% python3 -q
>>> import numpy as np
>>> np.set_printoptions(precision=2, suppress=True, linewidth=120)
>>> def rnd(a):
...     return np.round(a, 2) + 0
... 
>>> arr = np.array([[2, 0, 0, 0, 0, 0, 0],
...     [0, 0, 0, 0, 0, 0, 0],
...     [0, 0, -2, 0, 0, 0, 0],
...     [0, 0, 0, 3, 0, 0, 0],
...     [0, 0, 0, 0, 0, 0, 0],
...     [0, 0, 0, 0, 0, 1, 0],
...     [0, 0, 0, 0, 0, 0, 1]])
>>> print(arr @ arr)
[[4 0 0 0 0 0 0]
 [0 0 0 0 0 0 0]
 [0 0 4 0 0 0 0]
 [0 0 0 9 0 0 0]
 [0 0 0 0 0 0 0]
 [0 0 0 0 0 1 0]
 [0 0 0 0 0 0 1]]
>>> np.allclose(arr, arr.T)
True
>>> [round(float(np.linalg.det(arr[:i, :i])), 2) + 0 for i in range(1, 8)]
[2.0, 0.0, 0.0, 0.0, 0.0, 0.0, 0.0]
>>> rnd(np.linalg.eigvalsh(arr).min())
np.float64(-2.0)
>>> U, sv, VT = np.linalg.svd(arr)
>>> sv
array([3., 2., 2., 1., 1., 0., 0.])
>>> M2 = U[:, :5] @ np.diag(sv[:5]) @ VT[:5]
>>> rnd(np.linalg.norm(arr - M2) / np.linalg.norm(arr))
np.float64(0.0)
>>> rnd(np.linalg.norm(arr - M2, 2)), sv[5]
(np.float64(0.0), np.float64(0.0))
>>> np.linalg.matrix_rank(M2)
np.int64(5)
>>> print(M2)
[[ 2.  0.  0.  0.  0.  0.  0.]
 [ 0.  0.  0.  0.  0.  0.  0.]
 [ 0.  0. -2.  0.  0.  0.  0.]
 [ 0.  0.  0.  3.  0.  0.  0.]
 [ 0.  0.  0.  0.  0.  0.  0.]
 [ 0.  0.  0.  0.  0.  1.  0.]
 [ 0.  0.  0.  0.  0.  0.  1.]]
>>> W1 = np.array([[2, 0, 1],
...     [0, 0, 1],
...     [2, 0, 0],
...     [0, 2, 2],
...     [0, 0, 0],
...     [0, 0, 3],
...     [3, 0, 1]])
>>> b = np.array([-3, -3, -1])
>>> act = np.maximum(arr @ W1 + b, 0)
>>> act
array([[1, 0, 1],
       [0, 0, 0],
       [0, 0, 0],
       [0, 3, 5],
       [0, 0, 0],
       [0, 0, 2],
       [0, 0, 0]])
>>> print(rnd((act > 0).mean(axis=0)))
[0.14 0.14 0.43]
>>> print((act > 0).astype(int))
[[1 0 1]
 [0 0 0]
 [0 0 0]
 [0 1 1]
 [0 0 0]
 [0 0 1]
 [0 0 0]]
>>> W2 = np.array([[0, 0], [0, 0], [1, 2]])
>>> W1 @ W2
array([[1, 2],
       [1, 2],
       [0, 0],
       [2, 4],
       [0, 0],
       [3, 6],
       [1, 2]])
>>> act @ W2
array([[ 1,  2],
       [ 0,  0],
       [ 0,  0],
       [ 5, 10],
       [ 0,  0],
       [ 2,  4],
       [ 0,  0]])
>>> (act @ W2).round(6).argmax(axis=1)
array([1, 0, 0, 1, 0, 1, 0])
>>> X = np.loadtxt("block8.csv", delimiter=",")
>>> X
array([[ 1.,  1.,  1.,  1.,  1.,  1.,  1.,  1.],
       [ 1.,  1.,  1.,  1., -1., -1., -1., -1.],
       [ 1., -1., -1.,  1.,  1., -1., -1.,  1.],
       [ 1., -1.,  1., -1.,  1., -1.,  1., -1.],
       [ 1., -1., -1.,  1., -1.,  1.,  1., -1.],
       [ 1.,  1., -1., -1., -1., -1.,  1.,  1.]])
>>> rng = np.random.default_rng(81)
>>> M2 = X + rng.integers(-2, 3, (6, 2)) @ rng.integers(-2, 3, (2, 8))
>>> M2
array([[ 3.,  1., -3.,  5.,  1.,  3., -3.,  5.],
       [ 5., -1., -2.,  4.,  1.,  1., -3.,  1.],
       [-4.,  3., -1.,  1., -3., -2., -3.,  3.],
       [-1.,  1.,  0.,  0., -1., -1., -1.,  1.],
       [ 3., -1., -5.,  5., -1.,  3., -3.,  3.],
       [ 1.,  1., -1., -1., -1., -1.,  1.,  1.]])
>>> np.abs(M2 - X).sum(axis=1)
array([20., 20., 18., 12., 20.,  0.])
>>> np.linalg.matrix_rank(M2 - X, tol=1e-8)
np.int64(2)
>>> M2.ravel(order="F")
array([ 3.,  5., -4., -1.,  3.,  1.,  1., -1.,  3.,  1., -1.,  1., -3., -2., -1.,  0., -5., -1.,  5.,  4.,  1.,  0.,
        5., -1.,  1.,  1., -3., -1., -1., -1.,  3.,  1., -2., -1.,  3., -1., -3., -3., -3., -1., -3.,  1.,  5.,  1.,
        3.,  1.,  3.,  1.])
>>> M2.reshape(2, -1)
array([[ 3.,  1., -3.,  5.,  1.,  3., -3.,  5.,  5., -1., -2.,  4.,  1.,  1., -3.,  1., -4.,  3., -1.,  1., -3., -2.,
        -3.,  3.],
       [-1.,  1.,  0.,  0., -1., -1., -1.,  1.,  3., -1., -5.,  5., -1.,  3., -3.,  3.,  1.,  1., -1., -1., -1., -1.,
         1.,  1.]])
>>> M2.reshape(-1, 2)
array([[ 3.,  1.],
       [-3.,  5.],
       [ 1.,  3.],
       [-3.,  5.],
       [ 5., -1.],
       [-2.,  4.],
       [ 1.,  1.],
       [-3.,  1.],
       [-4.,  3.],
       [-1.,  1.],
       [-3., -2.],
       [-3.,  3.],
       [-1.,  1.],
       [ 0.,  0.],
       [-1., -1.],
       [-1.,  1.],
       [ 3., -1.],
       [-5.,  5.],
       [-1.,  3.],
       [-3.,  3.],
       [ 1.,  1.],
       [-1., -1.],
       [-1., -1.],
       [ 1.,  1.]])
>>> T = M2.reshape(6, 2, -1)
>>> np.swapaxes(T, 1, 2)[5]
array([[ 1., -1.],
       [ 1., -1.],
       [-1.,  1.],
       [-1.,  1.]])
>>> print(T.transpose(1, 0, 2))
[[[ 3.  1. -3.  5.]
  [ 5. -1. -2.  4.]
  [-4.  3. -1.  1.]
  [-1.  1.  0.  0.]
  [ 3. -1. -5.  5.]
  [ 1.  1. -1. -1.]]

 [[ 1.  3. -3.  5.]
  [ 1.  1. -3.  1.]
  [-3. -2. -3.  3.]
  [-1. -1. -1.  1.]
  [-1.  3. -3.  3.]
  [-1. -1.  1.  1.]]]
>>> T.shape
(6, 2, 4)
>>> print(np.einsum("ihd,jhd->hij", T, T).shape)
(2, 6, 6)
>>> print(T.sum(axis=1))
[[ 4.  4. -6. 10.]
 [ 6.  0. -5.  5.]
 [-7.  1. -4.  4.]
 [-2.  0. -1.  1.]
 [ 2.  2. -8.  8.]
 [ 0.  0.  0.  0.]]
>>> print(np.einsum("ihd,ihd->ih", T, T))
[[44. 44.]
 [46. 12.]
 [27. 31.]
 [ 2.  4.]
 [60. 28.]
 [ 4.  4.]]
>>> rnd(np.linalg.norm(X))
np.float64(6.93)
>>> np.linalg.matrix_rank(X)
np.int64(6)
>>> print(np.abs(X).max())
1.0
>>> np.unravel_index(np.abs(X).argmax(), X.shape)
(np.int64(0), np.int64(0))
>>> np.diff(X, axis=0)
array([[ 0.,  0.,  0.,  0., -2., -2., -2., -2.],
       [ 0., -2., -2.,  0.,  2.,  0.,  0.,  2.],
       [ 0.,  0.,  2., -2.,  0.,  0.,  2., -2.],
       [ 0.,  0., -2.,  2., -2.,  2.,  0.,  0.],
       [ 0.,  2.,  0., -2.,  0., -2.,  0.,  2.]])
>>> print(X - X[0])
[[ 0.  0.  0.  0.  0.  0.  0.  0.]
 [ 0.  0.  0.  0. -2. -2. -2. -2.]
 [ 0. -2. -2.  0.  0. -2. -2.  0.]
 [ 0. -2.  0. -2.  0. -2.  0. -2.]
 [ 0. -2. -2.  0. -2.  0.  0. -2.]
 [ 0.  0. -2. -2. -2. -2.  0.  0.]]
>>> X.shape
(6, 8)
>>> X.sum(axis=1)
array([8., 0., 0., 0., 0., 0.])
